% python3 -q
>>> import numpy as np
>>> import numpy.linalg as la
>>> np.set_printoptions(precision=2, suppress=True, linewidth=200, legacy="1.25")
>>> def rnd(a):
...     return np.round(a, 2) + 0
... 
>>> data = np.load("layer9.npy")
>>> data
array([[ 2, -2,  2,  1,  2, -2,  2, -1],
       [ 0,  1,  0,  1,  2, -1,  1,  1],
       [ 2, -2,  0,  1, -2, -1, -1, -2],
       [ 1,  0, -1,  0, -2, -2, -2,  1],
       [-2,  2,  2,  2,  0,  1, -2,  2],
       [ 0, -1,  2,  0, -1,  0,  2, -1],
       [ 1, -1, -1,  0,  2, -2, -2,  0],
       [ 1,  2,  1, -2, -2, -2,  2, -1]])
>>> O, V = la.qr(data[:, :1])[0], la.qr(data[:, 1:])[0]
>>> s = la.svd(O.T @ V, compute_uv=False)
>>> rnd(s)
array([0.99])
>>> rnd(la.norm(O @ O.T - V @ V.T, 2))
1.0
>>> other = np.array([[0, 2, 3],
...     [-3, 1, 0],
...     [-2, -2, -3],
...     [-2, 1, 0],
...     [-3, 0, -1],
...     [3, 0, -3],
...     [-1, 3, -1],
...     [1, -3, 1]])
>>> np.einsum("ik,kj->ij", data, other)
array([[-15,   8,   1],
       [-14,   2,   1],
       [  6,   6,  10],
       [  5,  -5,  17],
       [ -7, -16, -11],
       [ -1,   4,  -8],
       [ -5,  -3,  12],
       [ -7,   9,   5]])
>>> la.matrix_rank(data @ other)
3
>>> np.einsum("ij,ij->i", data, data)
array([26,  9, 19, 15, 25, 11, 15, 23])
>>> other = np.array([[7], [9], [0], [5], [9], [4]])
>>> arr = np.block([[np.zeros((6, 6)), other], [other.T, np.zeros((1, 1))]])
>>> arr
array([[0., 0., 0., 0., 0., 0., 7.],
       [0., 0., 0., 0., 0., 0., 9.],
       [0., 0., 0., 0., 0., 0., 0.],
       [0., 0., 0., 0., 0., 0., 5.],
       [0., 0., 0., 0., 0., 0., 9.],
       [0., 0., 0., 0., 0., 0., 4.],
       [7., 9., 0., 5., 9., 4., 0.]])
>>> left, s, Vt = la.svd(arr)
>>> V = Vt[:(s > 1e-8).sum()]
>>> rng = np.random.default_rng(87)
>>> x = arr[5] + 5 * arr[2] + rng.integers(2) * np.eye(7)[4]
>>> x
array([0., 0., 0., 0., 1., 0., 4.])
>>> np.allclose(V.T @ V @ x, x)
False
